$ ipython --no-banner

In [1]: import numpy as np

In [2]: np.set_printoptions(suppress=True, linewidth=100)

In [3]: rd = lambda a: np.round(a, 2) + 0

In [4]: M = np.load("layer7.npy")

In [5]: M
Out[5]: 
array([[1., 0.],
       [0., 0.]])

In [6]: rd(np.linalg.det(M))
Out[6]: np.float64(0.0)

In [7]: rd(np.linalg.svd(M, compute_uv=False))
Out[7]: array([1., 0.])

In [8]: print(rd(np.linalg.norm(M, 2) / np.linalg.norm(M)))
1.0

In [9]: rng = np.random.default_rng(5986)

In [10]: z = rng.permutation(2)

In [11]: z
Out[11]: array([1, 0])

In [12]: A2 = M[z][:, z]

In [13]: rd(np.linalg.det(A2)), rd(np.linalg.det(M[z]))
Out[13]: (np.float64(0.0), np.float64(0.0))

In [14]: rd(np.sort(np.abs(np.linalg.eigvals(A2))))
Out[14]: array([0., 1.])

In [15]: np.allclose(A2, M)
Out[15]: False

In [16]: A2
Out[16]: 
array([[0., 0.],
       [0., 1.]])

In [17]: ang = np.radians(45)

In [18]: r_ = np.eye(2)

In [19]: r_[1, 1] = r_[0, 0] = np.cos(ang)

In [20]: r_[1, 0], r_[0, 1] = -np.sin(ang), np.sin(ang)

In [21]: print(rd(r_))
[[ 0.71  0.71]
 [-0.71  0.71]]

In [22]: A2 = M @ r_.T

In [23]: rd(A2)
Out[23]: 
array([[ 0.71, -0.71],
       [ 0.  ,  0.  ]])

In [24]: rd(np.abs(A2 - M).max(axis=0))
Out[24]: array([0.29, 0.71])

In [25]: data = np.array([[4.0, 1.0, 0.0, 0.0],
    ...:     [0.0, 4.0, 1.0, 0.0],
    ...:     [0.0, 0.0, 4.0, 1.0],
    ...:     [0.0, 0.0, 0.0, 4.0]])

In [26]: z = rng.permutation(4)

In [27]: z
Out[27]: array([2, 1, 3, 0])

In [28]: A2 = data[z][:, z]

In [29]: print(rd(np.linalg.det(A2)), rd(np.linalg.det(data[z])))
256.0 256.0

In [30]: np.trace(A2)
Out[30]: np.float64(16.0)

In [31]: print(np.allclose(A2, data))
False

In [32]: rd(np.sort(np.abs(np.linalg.eigvals(A2))))
Out[32]: array([4., 4., 4., 4.])

In [33]: np.diag(A2)
Out[33]: array([4., 4., 4., 4.])

In [34]: rd(np.linalg.det(2 * data)), rd(np.linalg.det(data))
Out[34]: (np.float64(4096.0), np.float64(256.0))

In [35]: print(np.poly(data))
[   1.  -16.   96. -256.  256.]

In [36]: rd(np.linalg.eigvals(data).sum().real)
Out[36]: np.float64(16.0)

In [37]: r0 = np.array([2, 0, 3, 0])

In [38]: A2 = data + np.outer(r0, np.eye(4)[0])

In [39]: np.linalg.matrix_rank(A2 - data)
Out[39]: np.int64(1)

In [40]: A2
Out[40]: 
array([[6., 1., 0., 0.],
       [0., 4., 1., 0.],
       [3., 0., 4., 1.],
       [0., 0., 0., 4.]])

In [41]: np.linalg.matrix_rank(np.linalg.inv(A2) - np.linalg.inv(data), tol=1e-8)
Out[41]: np.int64(1)

In [42]: rd(np.linalg.norm(A2) ** 2 / np.linalg.norm(A2, 2) ** 2)
Out[42]: np.float64(1.87)

In [43]: rd(np.linalg.norm(A2, 1)), rd(np.linalg.norm(A2, np.inf))
Out[43]: (np.float64(9.0), np.float64(8.0))

In [44]: rd(np.linalg.norm(A2[3] - A2[1]))
Out[44]: np.float64(5.74)

In [45]: rd(np.linalg.norm(A2, "nuc"))
Out[45]: np.float64(18.67)

In [46]: x0 = np.array([0, 0, 0, -2])

In [47]: a = np.maximum(data @ x0, 0)

In [48]: a
Out[48]: array([0., 0., 0., 0.])

In [49]: np.maximum(data @ (3 * x0), 0)
Out[49]: array([0., 0., 0., 0.])

In [50]: print(data * (a > 1e-9)[:, None])
[[0. 0. 0. 0.]
 [0. 0. 0. 0.]
 [0. 0. 0. 0.]
 [0. 0. 0. 0.]]

In [51]: np.maximum(data @ x0, 0) - np.maximum(-data @ x0, 0)
Out[51]: array([ 0.,  0., -2., -8.])

In [52]: m1 = np.loadtxt("x.csv", delimiter=",")

In [53]: m1
Out[53]: 
array([[ -3.39,   3.07,   3.93,  16.52],
       [ -9.25,   0.55,  11.48,   7.3 ],
       [ -0.51, -15.47,  -0.41,   0.89],
       [  1.89,  53.45,  23.45, -14.58],
       [-16.81,  16.95,  -0.99,   3.42],
       [ -4.71, -10.18,  -1.39, -14.87],
       [-11.  , -14.09,  -8.94,   9.48],
       [ 12.15,  26.91,  22.38,   6.89],
       [  4.58,   5.63,   2.13, -29.39],
       [  3.24,  -1.33,  -0.9 ,  29.76],
       [  0.1 ,  -6.43,  -3.97,   7.45],
       [ -6.51,   6.51,   5.36, -15.97],
       [ -0.93,   7.6 , -11.85,  -9.84],
       [ -5.29,  10.99,  14.21,  35.73],
       [ -0.56, -10.43,   2.76, -12.92],
       [ -7.2 ,   1.99,   2.88,  29.36],
       [  7.31,   1.6 ,   0.68,   1.57],
       [ -3.43, -23.12, -11.77,   8.37],
       [ -7.71,  -6.47,   3.49,  11.08],
       [  1.14,  -2.53,   8.12, -10.9 ],
       [ -5.9 , -12.3 ,   6.36,  37.6 ]])

In [54]: q, r_ = np.linalg.qr(m1)

In [55]: print(rd(q.T @ q))
[[1. 0. 0. 0.]
 [0. 1. 0. 0.]
 [0. 0. 1. 0.]
 [0. 0. 0. 1.]]

In [56]: print(rd(q @ r_))
[[ -3.39   3.07   3.93  16.52]
 [ -9.25   0.55  11.48   7.3 ]
 [ -0.51 -15.47  -0.41   0.89]
 [  1.89  53.45  23.45 -14.58]
 [-16.81  16.95  -0.99   3.42]
 [ -4.71 -10.18  -1.39 -14.87]
 [-11.   -14.09  -8.94   9.48]
 [ 12.15  26.91  22.38   6.89]
 [  4.58   5.63   2.13 -29.39]
 [  3.24  -1.33  -0.9   29.76]
 [  0.1   -6.43  -3.97   7.45]
 [ -6.51   6.51   5.36 -15.97]
 [ -0.93   7.6  -11.85  -9.84]
 [ -5.29  10.99  14.21  35.73]
 [ -0.56 -10.43   2.76 -12.92]
 [ -7.2    1.99   2.88  29.36]
 [  7.31   1.6    0.68   1.57]
 [ -3.43 -23.12 -11.77   8.37]
 [ -7.71  -6.47   3.49  11.08]
 [  1.14  -2.53   8.12 -10.9 ]
 [ -5.9  -12.3    6.36  37.6 ]]
